In [1]: import numpy as np

In [2]: np.set_printoptions(precision=1, suppress=True, linewidth=140)

In [3]: B = np.array([[5, -8, -9, 0, 5, 3, 4, 1, -9, 4, -9, -1, 0],
   ...:     [-2, -8, -8, 4, 0, 0, -4, -4, -7, -5, -7, -7, 4],
   ...:     [-9, -5, -3, 5, 6, 8, 7, 4, -9, 6, 7, -3, 4]])

In [4]: E = B.T @ B

In [5]: print(E)
[[110  21  -2 -53 -29 -57 -35 -23  50 -24 -94  36 -44]
 [ 21 153 151 -57 -70 -64 -35   4 173 -22  93  79 -52]
 [ -2 151 154 -47 -63 -51 -25  11 164 -14 116  74 -44]
 [-53 -57 -47  41  30  40  19   4 -73  10   7 -43  36]
 [-29 -70 -63  30  61  63  62  29 -99  56  -3 -23  24]
 [-57 -64 -51  40  63  73  68  35 -99  60  29 -27  32]
 [-35 -35 -25  19  62  68  81  48 -71  78  41   3  12]
 [-23   4  11   4  29  35  48  33 -17  48  47  15   0]
 [ 50 173 164 -73 -99 -99 -71 -17 211 -55  67  85 -64]
 [-24 -22 -14  10  56  60  78  48 -55  77  41  13   4]
 [-94  93 116   7  -3  29  41  47  67  41 179  37   0]
 [ 36  79  74 -43 -23 -27   3  15  85  13  37  59 -40]
 [-44 -52 -44  36  24  32  12   0 -64   4   0 -40  32]]

In [6]: theta = np.radians(120)

In [7]: Rm = np.eye(13)

In [8]: Rm[3, 3] = Rm[9, 9] = np.cos(theta)

In [9]: Rm[3, 9], Rm[9, 3] = -np.sin(theta), np.sin(theta)

In [10]: B = E @ Rm.T

In [11]: print(np.round(np.linalg.det(Rm), 1), np.trace(Rm))
1.0 10.0

In [12]: print(np.abs(B - E).max(axis=0))
[  0.    0.    0.  157.1   0.    0.    0.    0.    0.  106.8   0.    0.    0. ]

In [13]: print(np.allclose(np.linalg.norm(E, axis=1), np.linalg.norm(B, axis=1)))
True

In [14]: print(np.allclose(E @ E.T, B @ B.T))
True

In [15]: B = np.array([[0, 2],
    ...:     [-4, -3],
    ...:     [-5, 1],
    ...:     [3, 2],
    ...:     [4, 0],
    ...:     [1, 0],
    ...:     [2, 0],
    ...:     [3, 0],
    ...:     [4, -5],
    ...:     [-5, -1],
    ...:     [2, -4],
    ...:     [-1, -4],
    ...:     [4, 1]])

In [16]: print(np.linalg.matrix_rank(np.vstack([E, B.T])))
5

In [17]: print(np.einsum("ik,kj->ji", E, B))
[[ -625 -1239 -1127   655   640   714   397    58 -1507   252  -307  -753   580]
 [   11 -1963 -2007   635   716   566   161  -250 -2073    10 -1577 -1039   604]]

In [18]: print(E @ B)
[[ -625    11]
 [-1239 -1963]
 [-1127 -2007]
 [  655   635]
 [  640   716]
 [  714   566]
 [  397   161]
 [   58  -250]
 [-1507 -2073]
 [  252    10]
 [ -307 -1577]
 [ -753 -1039]
 [  580   604]]

In [19]: print(np.unique(E.round(6), axis=0).shape)
(13, 13)

In [20]: print(np.allclose(E[:-1].T @ np.linalg.lstsq(E[:-1].T, E[-1])[0], E[-1]))
True

In [21]: m1 = np.loadtxt("dump.csv", delimiter=",")

In [22]: print(m1)
[[ 0.  0.  0.  1.  0.  0.  0.  0.  0.  0.  0.  0.  1.  0.]
 [ 0.  0.  0.  2.  0.  0.  0.  0.  1.  0.  2.  2.  2.  0.]
 [ 0.  0.  0.  0.  0.  0.  0.  0.  3.  0.  0.  0.  0.  0.]
 [ 6.  2.  0.  5.  5.  6.  3.  8.  1.  6.  8.  8.  5.  5.]
 [ 5.  0.  0.  5.  5.  5.  3.  8.  0.  3.  7.  7.  5.  2.]
 [ 9.  8.  2.  5.  5.  9.  3.  8.  7. 15. 11. 11.  5. 14.]
 [ 0.  0.  0.  0.  0.  0.  0.  0.  0.  0.  0.  0.  0.  0.]
 [ 0.  0.  0.  1.  0.  0.  0.  0.  0.  0.  0.  0.  1.  0.]
 [ 0.  0.  0.  1.  0.  0.  0.  0.  1.  0.  0.  0.  1.  0.]
 [ 0.  0.  3.  0.  0.  0.  0.  0.  9.  0.  0.  0.  0.  0.]
 [ 0.  0.  2.  0.  0.  0.  0.  0.  7.  0.  0.  0.  0.  0.]
 [ 0.  0.  0.  0.  0.  0.  0.  0.  0.  0.  0.  0.  0.  0.]]

In [23]: W = np.array([[1, 3],
    ...:     [2, 0],
    ...:     [-2, -3],
    ...:     [-1, -2],
    ...:     [2, 0],
    ...:     [1, -1],
    ...:     [3, 0],
    ...:     [3, 1],
    ...:     [-3, 3],
    ...:     [-2, -1],
    ...:     [-1, -1],
    ...:     [3, -3],
    ...:     [-2, 2],
    ...:     [-1, 1]])

In [24]: c = np.array([-2, -1])

In [25]: H = np.maximum(m1 @ W + c, 0)

In [26]: print(H)
[[ 0.  0.]
 [ 0.  0.]
 [ 0.  8.]
 [38.  0.]
 [42.  0.]
 [13.  0.]
 [ 0.  0.]
 [ 0.  0.]
 [ 0.  2.]
 [ 0. 17.]
 [ 0. 14.]
 [ 0.  0.]]

In [27]: print((H > 0).astype(int))
[[0 0]
 [0 0]
 [0 1]
 [1 0]
 [1 0]
 [1 0]
 [0 0]
 [0 0]
 [0 1]
 [0 1]
 [0 1]
 [0 0]]

In [28]: cent = np.array([[3, 0], [-1, -4]])

In [29]: print(W @ cent)
[[  0 -12]
 [  6   0]
 [ -3  12]
 [ -1   8]
 [  6   0]
 [  4   4]
 [  9   0]
 [  8  -4]
 [-12 -12]
 [ -5   4]
 [ -2   4]
 [ 12  12]
 [ -8  -8]
 [ -4  -4]]

In [30]: print(H @ cent)
[[  0.   0.]
 [  0.   0.]
 [ -8. -32.]
 [114.   0.]
 [126.   0.]
 [ 39.   0.]
 [  0.   0.]
 [  0.   0.]
 [ -2.  -8.]
 [-17. -68.]
 [-14. -56.]
 [  0.   0.]]

In [31]: print((H @ cent).round(6).argmax(axis=1))
[0 0 0 0 0 0 0 0 0 0 0 0]

In [32]: np.linalg.inv(m1)
LinAlgError: Last 2 dimensions of the array must be square


In [33]: print(np.linalg.lstsq(m1[:-1].T, m1[-1])[2])
6

In [34]: print(np.unique(m1.round(6), axis=0).shape)
(10, 14)

In [35]: print(np.abs(np.diag(np.linalg.qr(m1)[1])) > 1e-9)
[ True  True  True  True False False False False  True False False False]

In [36]: J = np.loadtxt("block18.csv", delimiter=",")

In [37]: print(J)
[[15. 12.  9. 13.  6.  9. 13.  7.  8. 12.  6.  8.  9.  6.  9.]
 [12. 23. 15. 18.  8. 10. 14. 10. 15. 14. 13. 11. 11. 10.  8.]
 [ 9. 15. 13. 13.  6. 10. 14.  8. 11. 12. 12.  7. 10.  8.  9.]
 [13. 18. 13. 24. 10.  8. 17. 13. 12. 18. 15. 10. 15. 14. 10.]
 [ 6.  8.  6. 10. 10.  5.  9.  5.  8.  9.  7.  1.  6.  1.  3.]
 [ 9. 10. 10.  8.  5. 18. 13.  7. 13.  8.  8.  5. 11.  8. 10.]
 [13. 14. 14. 17.  9. 13. 27. 12. 15. 22. 17. 10. 14. 14. 17.]
 [ 7. 10.  8. 13.  5.  7. 12. 13. 11. 10. 13.  6. 10.  7. 11.]
 [ 8. 15. 11. 12.  8. 13. 15. 11. 18. 13. 13.  7. 11.  9. 13.]
 [12. 14. 12. 18.  9.  8. 22. 10. 13. 27. 15. 10. 15. 16. 15.]
 [ 6. 13. 12. 15.  7.  8. 17. 13. 13. 15. 18.  7. 13. 10. 13.]
 [ 8. 11.  7. 10.  1.  5. 10.  6.  7. 10.  7. 10.  8. 11.  9.]
 [ 9. 11. 10. 15.  6. 11. 14. 10. 11. 15. 13.  8. 18. 14. 14.]
 [ 6. 10.  8. 14.  1.  8. 14.  7.  9. 16. 10. 11. 14. 22. 13.]
 [ 9.  8.  9. 10.  3. 10. 17. 11. 13. 15. 13.  9. 14. 13. 22.]]

In [38]: ev, V = np.linalg.eigh(J)

In [39]: x0 = np.array([8, 1, 5, 4, 5, 6, 4, 1, 0, 7, 8, 4, 6, 7, 3])

In [40]: print((np.sign(V[:, -1].round(6)) == np.sign(V[0, -1].round(6))).astype(int))
[1 1 1 1 1 1 1 1 1 1 1 1 1 1 1]

In [41]: print(np.abs(J).sum(axis=1).max(), round(float(np.abs(ev).max()), 1))
228.0 175.5

In [42]: print(np.round(x0 @ J @ x0 / (x0 @ x0), 1), round(ev[0], 1), round(float(ev[-1]), 1))
130.8 -0.0 175.5

In [43]: print(np.linalg.lstsq(J[:-1].T, J[-1])[2])
12

In [44]: print(np.unique(J.round(6), axis=0).shape)
(15, 15)

In [45]: mat = np.load("mat.npy")

In [46]: print(mat)
[[ 1. -6.  6. -4.  4.  2.  0.  0.  6. -4. -6.]
 [-6.  6. -9.  6. -6. -3.  0.  0. -9.  6.  9.]
 [ 6. -9.  6. -6.  6.  3.  0.  0.  9. -6. -9.]
 [-4.  6. -6.  1. -4. -2.  0.  0. -6.  4.  6.]
 [ 4. -6.  6. -4.  1.  2.  0.  0.  6. -4. -6.]
 [ 2. -3.  3. -2.  2. -2.  0.  0.  3. -2. -3.]
 [ 0.  0.  0.  0.  0.  0. -3.  0.  0.  0.  0.]
 [ 0.  0.  0.  0.  0.  0.  0. -3.  0.  0.  0.]
 [ 6. -9.  9. -6.  6.  3.  0.  0.  6. -6. -9.]
 [-4.  6. -6.  4. -4. -2.  0.  0. -6.  1.  6.]
 [-6.  9. -9.  6. -6. -3.  0.  0. -9.  6.  6.]]

In [47]: ev, V = np.linalg.eigh(E)

In [48]: x0 = np.array([0, 2, 1, 0, -2, 0, 1, -1, -1, 2, 0, 0, 2])

In [49]: print(x0 @ E @ x0)
635

In [50]: print(np.round(np.linalg.eigvalsh(E[1:, 1:]), 1) + 0)
[  0.    0.    0.    0.    0.    0.    0.    0.    0.  103.5 333.4 717.1]

In [51]: print(round(x0 @ E @ x0 / (x0 @ x0), 1), np.round(ev[0], 1), round(ev[-1], 1))
31.8 -0.0 725.5

In [52]: U, s, vt = np.linalg.svd(mat)

In [53]: print(s)
[50.  3.  3.  3.  3.  3.  3.  3.  3.  3.  3.]

In [54]: B = U[:, :1] @ np.diag(s[:1]) @ vt[:1]

In [55]: print(np.linalg.matrix_rank(mat, rtol=0.05))
11

In [56]: print(np.abs(mat - B).max())
3.0

In [57]: print(B)
[[ 3.8 -5.7  5.7 -3.8  3.8  1.9  0.   0.   5.7 -3.8 -5.7]
 [-5.7  8.5 -8.5  5.7 -5.7 -2.8  0.   0.  -8.5  5.7  8.5]
 [ 5.7 -8.5  8.5 -5.7  5.7  2.8  0.   0.   8.5 -5.7 -8.5]
 [-3.8  5.7 -5.7  3.8 -3.8 -1.9  0.   0.  -5.7  3.8  5.7]
 [ 3.8 -5.7  5.7 -3.8  3.8  1.9  0.   0.   5.7 -3.8 -5.7]
 [ 1.9 -2.8  2.8 -1.9  1.9  0.9  0.   0.   2.8 -1.9 -2.8]
 [ 0.   0.   0.   0.   0.   0.   0.   0.   0.   0.   0. ]
 [ 0.   0.   0.   0.   0.   0.   0.   0.   0.   0.   0. ]
 [ 5.7 -8.5  8.5 -5.7  5.7  2.8  0.   0.   8.5 -5.7 -8.5]
 [-3.8  5.7 -5.7  3.8 -3.8 -1.9  0.   0.  -5.7  3.8  5.7]
 [-5.7  8.5 -8.5  5.7 -5.7 -2.8  0.   0.  -8.5  5.7  8.5]]

In [58]: Q, Rm = np.linalg.qr(mat)

In [59]: print(Q @ Rm)
[[ 1. -6.  6. -4.  4.  2.  0.  0.  6. -4. -6.]
 [-6.  6. -9.  6. -6. -3.  0.  0. -9.  6.  9.]
 [ 6. -9.  6. -6.  6.  3.  0.  0.  9. -6. -9.]
 [-4.  6. -6.  1. -4. -2.  0.  0. -6.  4.  6.]
 [ 4. -6.  6. -4.  1.  2.  0.  0.  6. -4. -6.]
 [ 2. -3.  3. -2.  2. -2.  0.  0.  3. -2. -3.]
 [ 0.  0.  0.  0.  0.  0. -3.  0.  0.  0.  0.]
 [ 0.  0.  0.  0.  0.  0.  0. -3.  0.  0.  0.]
 [ 6. -9.  9. -6.  6.  3.  0.  0.  6. -6. -9.]
 [-4.  6. -6.  4. -4. -2.  0.  0. -6.  1.  6.]
 [-6.  9. -9.  6. -6. -3.  0.  0. -9.  6.  6.]]

In [60]: print(np.round(abs(Rm[0, 0]), 1), round(np.linalg.norm(mat[:, 0]), 1))
14.0 14.0

In [61]: print(Q.shape, Rm.shape)
(11, 11) (11, 11)

In [62]: print(round(np.abs(np.linalg.eigvals(E)).max(), 1))
725.5

In [63]: E.inv()
AttributeError: 'numpy.ndarray' object has no attribute 'inv'


In [64]: print(np.round(np.sort(np.abs(np.linalg.eigvals(E))), 1) + 0)
[  0.    0.    0.    0.    0.    0.    0.    0.    0.    0.  156.7 381.8 725.5]

In [65]: print(np.allclose(E @ E.T, E.T @ E))
True

In [66]: np.linalg.determinant(E)
AttributeError: module 'numpy.linalg' has no attribute 'determinant'


In [67]: print(np.trace(E))
1264

In [68]: print(np.round(np.linalg.det(E), 1))
0.0

In [69]: u = np.array([1, 0, 1, 0, 0, 0, 0, 2, 0, 0])

In [70]: rng = np.random.default_rng(42)

In [71]: F = np.outer(rng.normal(size=48), u) + 0.1 * rng.normal(size=(48, 10))

In [72]: print(F.round(1) + 0)
[[ 0.4  0.   0.3  0.1 -0.1  0.   0.   0.5  0.   0.1]
 [-1.1  0.1 -1.2  0.   0.   0.1  0.1 -2.   0.   0. ]
 [ 0.8  0.   0.6 -0.1 -0.1  0.   0.   1.6  0.   0. ]
 [ 1.   0.   1.  -0.1  0.   0.  -0.1  1.9  0.   0. ]
 [-1.9  0.  -1.9  0.   0.   0.  -0.2 -4.  -0.1 -0.1]
 [-1.3 -0.1 -1.3  0.1  0.   0.1 -0.1 -2.6 -0.1  0. ]
 [ 0.2 -0.2  0.2  0.  -0.1 -0.1  0.   0.2  0.   0. ]
 [-0.2  0.  -0.4  0.   0.   0.1  0.1 -0.6  0.1 -0.1]
 [-0.1 -0.1 -0.1 -0.1  0.1  0.  -0.1 -0.1  0.   0.1]
 [-0.7  0.3 -0.8 -0.1 -0.2  0.  -0.1 -1.7 -0.1  0. ]
 [ 1.   0.   0.9 -0.1 -0.2  0.   0.   1.9  0.   0.1]
 [ 0.7 -0.1  0.7 -0.1  0.2 -0.1  0.1  1.5  0.1  0. ]
 [ 0.1  0.   0.   0.   0.  -0.1 -0.1  0.1  0.2  0. ]
 [ 1.1  0.   1.3  0.   0.   0.1  0.   2.4  0.  -0.1]
 [ 0.3  0.2  0.6  0.   0.   0.1 -0.1  0.8  0.1  0. ]
 [-0.9  0.  -0.8  0.1  0.   0.1 -0.2 -1.7 -0.1 -0.1]
 [ 0.3  0.   0.5 -0.1  0.   0.   0.   0.8  0.1  0.1]
 [-1.  -0.1 -1.   0.   0.  -0.1  0.  -1.9  0.3  0.2]
 [ 0.8  0.   0.7 -0.1  0.   0.1 -0.1  1.7 -0.2  0. ]
 [-0.2 -0.1 -0.1  0.  -0.2 -0.1  0.2 -0.2 -0.1  0.2]
 [ 0.1 -0.1 -0.2  0.   0.2 -0.1  0.  -0.3  0.   0. ]
 [-0.7 -0.1 -0.7  0.   0.  -0.1  0.  -1.3  0.   0. ]
 [ 1.2  0.   1.2  0.   0.   0.2  0.2  2.5 -0.1 -0.1]
 [ 0.   0.  -0.1 -0.2  0.1  0.  -0.1 -0.4  0.   0. ]
 [-0.5  0.  -0.5  0.   0.1 -0.3  0.  -0.8  0.   0. ]
 [-0.5  0.  -0.2 -0.2  0.1  0.   0.  -0.8  0.   0.1]
 [ 0.6  0.2  0.7  0.   0.2  0.   0.1  1.   0.  -0.1]
 [ 0.5 -0.1  0.4  0.   0.1  0.1  0.2  0.8 -0.2  0. ]
 [ 0.3 -0.1  0.6  0.1 -0.1 -0.1  0.   0.7 -0.1  0. ]
 [ 0.5  0.1  0.2  0.   0.   0.   0.2  0.7 -0.1  0.1]
 [ 2.   0.1  2.2  0.1 -0.1  0.1  0.1  4.3  0.   0. ]
 [-0.5  0.  -0.4  0.   0.1 -0.1  0.  -0.7 -0.1 -0.1]
 [-0.5  0.1 -0.5  0.1  0.1  0.1  0.1 -0.8  0.  -0.2]
 [-0.7  0.  -0.8  0.1 -0.2 -0.1 -0.2 -1.7  0.   0.1]
 [ 0.6 -0.1  0.4  0.   0.   0.   0.1  1.2  0.1  0. ]
 [ 1.2 -0.1  1.1  0.   0.1  0.   0.1  2.2  0.   0.1]
 [-0.3 -0.1 -0.3 -0.2 -0.1  0.1  0.  -0.2  0.1  0.1]
 [-0.8  0.1 -0.8 -0.1 -0.1 -0.1 -0.1 -1.7  0.1  0.2]
 [-1.   0.  -0.9  0.   0.  -0.2  0.1 -1.7 -0.1 -0.1]
 [ 0.6  0.   0.6  0.   0.   0.1  0.   1.2  0.1  0. ]
 [ 0.9  0.   0.7  0.   0.2  0.2  0.   1.5  0.1 -0.1]
 [ 0.6  0.   0.6 -0.1 -0.2 -0.2 -0.1  1.   0.   0.2]
 [-0.6 -0.1 -0.6  0.   0.   0.   0.1 -1.4  0.1 -0.1]
 [ 0.2  0.3  0.3  0.1  0.   0.1  0.   0.4 -0.1  0. ]
 [ 0.   0.1  0.2  0.   0.   0.   0.   0.3 -0.2  0. ]
 [ 0.  -0.1  0.4  0.1 -0.1 -0.2 -0.3  0.4  0.2  0. ]
 [ 0.8  0.   0.7  0.   0.   0.   0.1  1.8  0.1 -0.1]
 [ 0.3  0.2  0.1 -0.1  0.1  0.   0.1  0.4  0.1  0. ]]

In [73]: print(np.linalg.cond(m1) > 100)
True

In [74]: print(np.argsort(-np.linalg.norm(m1, axis=0).round(6), kind="stable")[:3])
[ 9 10 11]

In [75]: print([round(float(x), 1) for x in np.linalg.svd(m1, compute_uv=False)[:3]])
[41.3, 13.5, 9.3]

In [76]: print(round(np.linalg.norm(m1, 2) / np.linalg.norm(m1), 1))
0.9

In [77]: print(np.count_nonzero(F))
480

In [78]: print(np.linalg.svd(F, compute_uv=False))
[13.2  1.   0.8  0.7  0.7  0.6  0.6  0.6  0.5  0.4]

In [79]: print(np.linalg.matrix_rank(F))
10

In [80]: print(np.round(np.abs(F).max(), 1))
4.3

In [81]: print(np.round(F.mean(axis=0), 1) + 0)
[0.1 0.  0.1 0.  0.  0.  0.  0.2 0.  0. ]

In [82]: print(F.shape)
(48, 10)

In [83]: print(np.round(F.sum(axis=0), 1) + 0)
[ 4.   0.1  3.3 -0.3  0.  -0.4 -0.3  7.4  0.4  0.4]

In [84]: F[48]
IndexError: index 48 is out of bounds for axis 0 with size 48


In [85]: cent = F[[14, 44]].astype(float)

In [86]: for _ in range(7):
    ...:     idx = np.linalg.norm(F[:, None] - cent, axis=-1).argmin(axis=1)
    ...:     cent = np.array([F[idx == j].mean(axis=0) for j in range(2)])
    ...: 

In [87]: print(idx)
[0 1 0 0 1 1 0 1 1 1 0 0 0 0 0 1 0 1 0 1 1 1 0 1 1 1 0 0 0 0 0 1 1 1 0 0 1 1 1 0 0 0 1 0 0 0 0 0]

In [88]: print(np.round(cent[1] - cent[0], 1) + 0)
[-1.3  0.  -1.3  0.   0.   0.   0.  -2.5  0.   0. ]
